$ python3 -q
>>> import numpy as np
>>> np.set_printoptions(suppress=True, linewidth=100)
>>> def tidy(a):
...     return np.round(a, 2) + 0
... 
>>> W0 = np.load("data.npy")
>>> print(W0)
[[8 6 5 7 5 4 1 5 4 5 3 4 0]
 [5 0 5 7 0 2 1 2 7 0 9 3 4]
 [3 9 7 8 1 6 7 7 9 7 5 5 2]
 [0 7 2 1 0 0 2 3 9 6 9 8 2]
 [0 1 4 6 2 1 7 0 7 5 1 7 7]
 [1 2 3 2 1 7 0 0 5 3 9 0 7]
 [8 2 5 1 6 6 8 9 9 2 3 5 7]
 [0 7 2 1 0 0 2 3 9 6 9 8 2]]
>>> # row 7 repeats row 3
>>> r = np.linalg.matrix_rank(W0)
>>> print(r)
7
>>> null = np.linalg.svd(W0)[2][r:].T
>>> print(null.shape)
(13, 6)
>>> print(np.linalg.matrix_rank(W0.T @ W0), np.linalg.matrix_rank(W0 @ W0.T))
7 7
>>> print([int(np.linalg.matrix_rank(W0[:, :j + 1])) for j in range(13)])
[1, 2, 3, 4, 5, 6, 7, 7, 7, 7, 7, 7, 7]
>>> print([int(np.linalg.matrix_rank(W0[:i])) for i in range(1, len(W0) + 1)])
[1, 2, 3, 4, 5, 6, 7, 7]
>>> M = np.load("a.npy")
>>> print(tidy(M))
[[-3.66  2.   -0.14  0.34]
 [ 3.4   2.   -2.96  7.4 ]
 [ 4.56  2.   -3.42  8.56]
 [ 4.29  2.   -3.32  8.29]
 [ 4.06  2.   -3.23  8.06]
 [-0.25  2.   -1.5   3.75]
 [-7.35  2.    1.34 -3.35]
 [ 5.42  2.   -3.77  9.42]
 [-1.36  2.   -1.06  2.64]
 [-0.8   2.   -1.28  3.2 ]
 [ 0.5   2.   -1.8   4.5 ]
 [ 4.2   2.   -3.28  8.2 ]
 [ 3.31  2.   -2.92  7.31]
 [-3.44  2.   -0.22  0.56]
 [ 9.79  2.   -5.52 13.79]
 [ 6.5   2.   -4.2  10.5 ]
 [ 6.62  2.   -4.25 10.62]
 [-1.9   2.   -0.84  2.1 ]
 [ 4.21  2.   -3.28  8.21]
 [ 6.87  2.   -4.35 10.87]
 [ 6.47  2.   -4.19 10.47]
 [-7.52  2.    1.41 -3.52]
 [ 4.58  2.   -3.43  8.58]]
>>> other = np.array([[0, 3, 4], [6, 1, 5], [1, 5, 1], [7, 2, 4]])
>>> print(tidy(np.einsum("ij->j", M)))
[ 48.51  46.   -56.2  140.51]
>>> print(np.linalg.matrix_rank(np.vstack([M, other.T])))
4
>>> print(np.vstack([M, other.T]).shape)
(26, 4)
>>> print(np.linalg.matrix_rank(M @ other))
2
>>> r = np.linalg.matrix_rank(M)
>>> print(r)
2
>>> null = np.linalg.svd(M)[2][r:].T
>>> print(np.allclose(M @ null, 0))
True
>>> print([int(np.linalg.matrix_rank(np.delete(M, i, axis=0))) for i in range(23)])
[2, 2, 2, 2, 2, 2, 2, 2, 2, 2, 2, 2, 2, 2, 2, 2, 2, 2, 2, 2, 2, 2, 2]
>>> print([int(np.linalg.matrix_rank(M[:i])) for i in range(1, len(M) + 1)])
[1, 2, 2, 2, 2, 2, 2, 2, 2, 2, 2, 2, 2, 2, 2, 2, 2, 2, 2, 2, 2, 2, 2]
>>> print(null.shape)
(4, 2)
>>> print(tidy(null @ null.T))
[[ 0.17  0.34  0.06 -0.15]
 [ 0.34  0.68  0.12 -0.29]
 [ 0.06  0.12  0.88  0.29]
 [-0.15 -0.29  0.29  0.26]]
>>> print([int(np.linalg.matrix_rank(M[:, :j + 1])) for j in range(4)])
[1, 2, 2, 2]
>>> print(np.linalg.matrix_rank(M.T @ M), np.linalg.matrix_rank(M @ M.T))
2 2
>>> J = np.load("block15.npy")
>>> print(J)
[[ -2  -2  -2  -2  -2  -2]
 [ -2  -4  -4  -4  -4  -4]
 [ -2  -4  -6  -6  -6  -6]
 [ -2  -4  -6  -8  -8  -8]
 [ -2  -4  -6  -8 -10 -10]
 [ -2  -4  -6  -8 -10 -12]]
>>> f = np.array([2, -2, -3])
>>> print(np.polyval(f, J[5]))
[  9  37  81 141 217 309]
>>> print(np.array([np.convolve(row, f, "same") for row in J]))
[[ 0  6  6  6  6 10]
 [-4  6 12 12 12 20]
 [-4  2 12 18 18 30]
 [-4  2  8 18 24 40]
 [-4  2  8 14 24 50]
 [-4  2  8 14 20 54]]
